>>> import numpy as np
>>> from numpy import linalg as LA
>>> np.set_printoptions(precision=3, suppress=True, linewidth=120)
>>> B = np.array([[-1, 0, 1, 1, -2, 0, 0, 1],
...     [0, 0, -1, 0, 0, 1, -1, -2],
...     [-1, 1, 0, -1, -2, 2, -1, -1],
...     [1, -2, 0, 0, 1, 2, 0, -1],
...     [2, -2, 1, -2, -2, 2, -2, -1],
...     [0, 1, -1, 1, 0, 0, -2, -1],
...     [0, 2, 2, 0, -1, -2, -2, 1],
...     [2, 0, 0, -2, -2, -2, 0, 0]])
>>> M = np.triu(B, 1)
>>> print(M)
[[ 0  0  1  1 -2  0  0  1]
 [ 0  0 -1  0  0  1 -1 -2]
 [ 0  0  0 -1 -2  2 -1 -1]
 [ 0  0  0  0  1  2  0 -1]
 [ 0  0  0  0  0  2 -2 -1]
 [ 0  0  0  0  0  0 -2 -1]
 [ 0  0  0  0  0  0  0  1]
 [ 0  0  0  0  0  0  0  0]]
>>> print(np.round(LA.svd(M, compute_uv=False), 3) + 0)
[5.162 3.246 2.119 1.64  1.138 0.587 0.    0.   ]
>>> print(M.sum(axis=0))
[ 0  0  0  0 -3  7 -6 -4]
>>> print(np.diff(M, axis=0))
[[ 0  0 -2 -1  2  1 -1 -3]
 [ 0  0  1 -1 -2  1  0  1]
 [ 0  0  0  1  3  0  1  0]
 [ 0  0  0  0 -1  0 -2  0]
 [ 0  0  0  0  0 -2  0  0]
 [ 0  0  0  0  0  0  2  2]
 [ 0  0  0  0  0  0  0 -1]]
>>> print(M.sum(axis=1))
[ 1 -3 -3  2 -1 -3  1  0]
>>> print(LA.matrix_rank(M))
6
>>> left, sv, VT = LA.svd(M)
>>> print(sv.round(3) + 0)
[5.162 3.246 2.119 1.64  1.138 0.587 0.    0.   ]
>>> print(np.argmax(sv[:-1] / (sv[1:] + 1e-6)) + 1)
6
>>> B = left[:, :6] @ np.diag(sv[:6]) @ VT[:6]
>>> print(B.round(3) + 0)
[[ 0.  0.  1.  1. -2.  0.  0.  1.]
 [ 0.  0. -1.  0.  0.  1. -1. -2.]
 [ 0.  0.  0. -1. -2.  2. -1. -1.]
 [ 0.  0.  0.  0.  1.  2.  0. -1.]
 [ 0.  0.  0.  0.  0.  2. -2. -1.]
 [ 0.  0.  0.  0.  0.  0. -2. -1.]
 [ 0.  0.  0.  0.  0.  0.  0.  1.]
 [ 0.  0.  0.  0.  0.  0.  0.  0.]]
>>> print(round(float(np.abs(M - B).max()), 3))
0.0
>>> print(np.round(LA.norm(M - B) / LA.norm(M), 3))
0.0
>>> data = np.load("layer0.npy")
>>> print(data)
[[  0.2    -0.5    -0.5    -2.405]
 [  0.4     0.9    -1.6     4.451]
 [  0.6    -0.4    -1.7    -2.034]
 [  0.9     1.1    -1.7     5.455]
 [ -1.3    -1.      0.3    -5.032]
 [  1.1    -0.9    -1.9    -4.558]
 [ -0.4     1.4     0.2     7.008]
 [  0.7     0.4    -0.6     2.033]
 [ -0.4     1.3    -0.7     6.511]
 [  1.4     0.1    -0.1     0.522]
 [  1.3    -2.      1.5   -10.017]
 [ -2.1    -0.4     0.8    -2.061]
 [  0.6     0.7    -0.8     3.539]
 [ -1.1     1.     -0.1     4.929]
 [  0.4    -0.7     0.2    -3.526]
 [  0.3    -0.3     0.1    -1.465]
 [  0.4     0.1     0.3     0.561]
 [ -0.7    -0.1     0.2    -0.567]
 [  0.5     2.2    -1.1    11.   ]
 [ -1.2    -0.3     0.2    -1.486]
 [ -0.4    -0.1    -0.7    -0.42 ]
 [  0.1    -0.5     0.9    -2.512]
 [ -0.8    -0.3     0.8    -1.582]
 [  0.3     0.8    -1.2     4.023]]
>>> print(np.unique(M.round(6), axis=0).shape)
(8, 8)
>>> print(round(float(np.trace(LA.pinv(M) @ M)), 3))
6.0
>>> print(np.round(M @ LA.pinv(M) @ M, 3) + 0)
[[ 0.  0.  1.  1. -2.  0.  0.  1.]
 [ 0.  0. -1.  0.  0.  1. -1. -2.]
 [ 0.  0.  0. -1. -2.  2. -1. -1.]
 [ 0.  0.  0.  0.  1.  2.  0. -1.]
 [ 0.  0.  0.  0.  0.  2. -2. -1.]
 [ 0.  0.  0.  0.  0.  0. -2. -1.]
 [ 0.  0.  0.  0.  0.  0.  0.  1.]
 [ 0.  0.  0.  0.  0.  0.  0.  0.]]
>>> print(np.abs(np.diag(LA.qr(M)[1])) > 1e-9)
[False False False False False False False False]
>>> print(np.argsort(-LA.norm(M, axis=0).round(6), kind="stable")[:3])
[5 6 7]
>>> print(LA.matrix_rank(M, rtol=0.1))
6
>>> print([round(float(x), 3) for x in LA.svd(M, compute_uv=False)[:3]])
[5.162, 3.246, 2.119]
>>> print(round(LA.norm(M, 2) / LA.norm(M), 3))
0.761
>>> th = np.radians(72)
>>> R = np.eye(4)
>>> R[0, 0] = R[1, 1] = np.cos(th)
>>> R[0, 1], R[1, 0] = -np.sin(th), np.sin(th)
>>> print(R)
[[ 0.309 -0.951  0.     0.   ]
 [ 0.951  0.309  0.     0.   ]
 [ 0.     0.     1.     0.   ]
 [ 0.     0.     0.     1.   ]]
>>> B = data @ R.T
>>> print(np.round(LA.det(R), 3), round(np.trace(R), 3))
1.0 2.618
>>> print(np.allclose(LA.norm(data, axis=1), LA.norm(B, axis=1)))
True
>>> print(np.allclose(data @ data.T, B @ B.T))
True
>>> print(np.abs(B - data).max(axis=0))
[2.438 2.618 0.    0.   ]
>>> B = np.array([[3, 2, 3, -4, -2, -4, -3, -2],
...     [5, 1, -5, -1, -5, 4, 5, -3],
...     [-4, 3, -3, -3, 1, 5, -2, -5],
...     [5, -4, 5, 3, 0, 3, 4, 4],
...     [-4, 5, 3, -5, -4, -4, 1, -5],
...     [-5, 2, -5, 1, -4, -5, 5, 4],
...     [0, -2, 4, 0, 5, 3, -3, 5],
...     [-1, 3, 5, -1, 1, -3, -1, -5]])
>>> X = np.triu(B)
>>> print(X)
[[ 3  2  3 -4 -2 -4 -3 -2]
 [ 0  1 -5 -1 -5  4  5 -3]
 [ 0  0 -3 -3  1  5 -2 -5]
 [ 0  0  0  3  0  3  4  4]
 [ 0  0  0  0 -4 -4  1 -5]
 [ 0  0  0  0  0 -5  5  4]
 [ 0  0  0  0  0  0 -3  5]
 [ 0  0  0  0  0  0  0 -5]]
>>> print([int(LA.matrix_rank(LA.matrix_power(X, p))) for p in range(1, 9)])
[8, 8, 8, 8, 8, 8, 8, 8]
>>> print(np.prod(np.diag(X)), np.round(LA.det(X), 3))
-8100 -8100.0
>>> print(LA.matrix_rank(X - X[0, 0] * np.eye(8)))
7
>>> print(np.sort(LA.eigvals(X)))
[-5. -5. -4. -3. -3.  1.  3.  3.]
>>> feats = np.load("x.npy")
>>> print(feats)
[[ -2   1   3   3  -2  -1  -2]
 [ -2  -2   2   3  -1  -3  -1]
 [ -4   1   1   0   2  -2  -4]
 [ -2   0   0   3   2   1  -3]
 [ -1   1  -3   1   3  -2  -6]
 [ -1   1  -5  -2   4  -4  -3]
 [ -2   1  -6  -1   4  -7  -2]
 [  0   0  -3   2   6  -9  -3]
 [  0  -3  -1  -1   9  -8  -3]
 [ -2  -3  -2  -3   6 -11  -6]
 [ -4  -5  -3  -1   6 -13  -3]
 [ -6  -6  -2   0   6 -12   0]
 [ -6  -8  -3   2   9 -11   0]
 [ -3  -9   0  -1   7 -12   0]
 [  0 -10   2   1   8  -9   1]
 [ -2  -9   5  -1   8  -8   3]
 [ -3  -8   5  -1  10 -11   2]
 [ -3  -9   8   1  12 -11   1]
 [ -4  -9   8  -1  15  -8  -1]
 [ -1  -8   6  -1  15  -8  -1]
 [ -3 -10   7  -1  13 -10  -3]
 [ -5  -9   5  -3  16 -11  -1]
 [ -4  -7   3  -6  19  -9   0]
 [ -5  -5   2  -7  21  -9  -2]]
>>> Xc = (feats - feats.mean(axis=0)) / feats.std(axis=0)
>>> print(Xc.std(axis=0))
[1. 1. 1. 1. 1. 1. 1.]
>>> b = LA.lstsq(np.delete(Xc, 2, axis=1), Xc[:, 2])[0]
>>> print(np.round(1 - np.var(Xc[:, 2] - np.delete(Xc, 2, axis=1) @ b), 3))
0.69
>>> print(b)
[ 0.014 -0.925  0.131  0.374  0.69   0.006]
